>>> import numpy as np
>>> import numpy.linalg as la
>>> np.set_printoptions(precision=2, suppress=True, linewidth=100)
>>> W0 = np.array([[-10, 8, -25, 20],
...     [0, -6, 0, -15],
...     [-15, 12, 25, -20],
...     [0, -9, 0, 15]])
>>> print(round(float(la.det(W0)), 2))
140625.0
>>> print(np.allclose(W0, W0.T))
False
>>> f = np.array([0, -4, -3, -1])
>>> B = W0 + np.outer(f, np.eye(4)[1])
>>> print(la.matrix_rank(la.inv(B) - la.inv(W0), tol=1e-8))
1
>>> print(B)
[[-10.   8. -25.  20.]
 [  0. -10.   0. -15.]
 [-15.   9.  25. -20.]
 [  0. -10.   0.  15.]]
>>> rng = np.random.default_rng(982966)
>>> idx = rng.permutation(4)
>>> print(idx)
[0 2 1 3]
>>> B = W0[idx][:, idx]
>>> print(np.trace(B))
24
>>> print(np.diag(B))
[-10  25  -6  15]
>>> print(np.allclose(B, W0))
False
>>> x = np.array([0, -2, 1, 1])
>>> a = np.maximum(W0 @ x, 0)
>>> print(np.maximum(W0 @ x, 0) - np.maximum(-W0 @ x, 0))
[-21  -3 -19  33]
>>> print(W0.T @ a)
[   0 -297    0  495]
>>> print(np.maximum(W0 @ (3 * x), 0))
[ 0  0  0 99]
>>> arr = np.load("case14.npy")
>>> print(arr)
[[-2 -1  0  1  2  3]
 [ 4  5  6  7  8  9]
 [10 11 12 13 14 15]]
>>> rk = la.matrix_rank(arr)
>>> print(rk)
2
>>> null = la.svd(arr)[2][rk:].T
>>> print(null.shape)
(6, 4)
>>> print(null @ null.T)
[[ 0.48 -0.38 -0.24 -0.1   0.05  0.19]
 [-0.38  0.7  -0.21 -0.12 -0.04  0.05]
 [-0.24 -0.21  0.82 -0.15 -0.12 -0.1 ]
 [-0.1  -0.12 -0.15  0.82 -0.21 -0.24]
 [ 0.05 -0.04 -0.12 -0.21  0.7  -0.38]
 [ 0.19  0.05 -0.1  -0.24 -0.38  0.48]]
>>> print(np.allclose(arr @ null, 0))
True
>>> F, _ = la.qr(np.array([[-0.6, -1.0, -2.4, -0.2, 0.2, -0.1],
...     [-0.4, -2.7, 0.8, -2.2, -0.4, 0.5],
...     [-1.3, 0.7, 0.0, 0.5, -0.2, 0.8],
...     [-2.1, 1.3, -0.9, 1.9, -1.3, -1.9],
...     [0.9, -0.2, 0.3, -1.8, 0.3, -0.7],
...     [-2.2, 1.9, 1.1, 1.0, -0.6, -1.4]]))
>>> print(F.round(2) + 0)
[[-0.17 -0.4   0.76  0.3   0.31  0.23]
 [-0.11 -0.88 -0.43  0.02 -0.15  0.  ]
 [-0.37  0.01 -0.03  0.18  0.34 -0.84]
 [-0.6   0.07  0.27 -0.13 -0.74 -0.07]
 [ 0.26  0.08 -0.07  0.88 -0.37 -0.07]
 [-0.63  0.23 -0.4   0.29  0.29  0.47]]
>>> x = np.array([-3, -3, 3, -2, -2, 0])
>>> y = F @ x
>>> b, lr = np.zeros(6), 1 / la.norm(F, 2) ** 2
>>> for i in range(300):
...     b -= lr * F.T @ (F @ b - y)
...     if i % 50 == 0: print(i, round(la.norm(F @ b - y), 2))
... 
0 0.0
50 0.0
100 0.0
150 0.0
200 0.0
250 0.0
>>> print(b.round(2) + 0)
[-3. -3.  3. -2. -2.  0.]
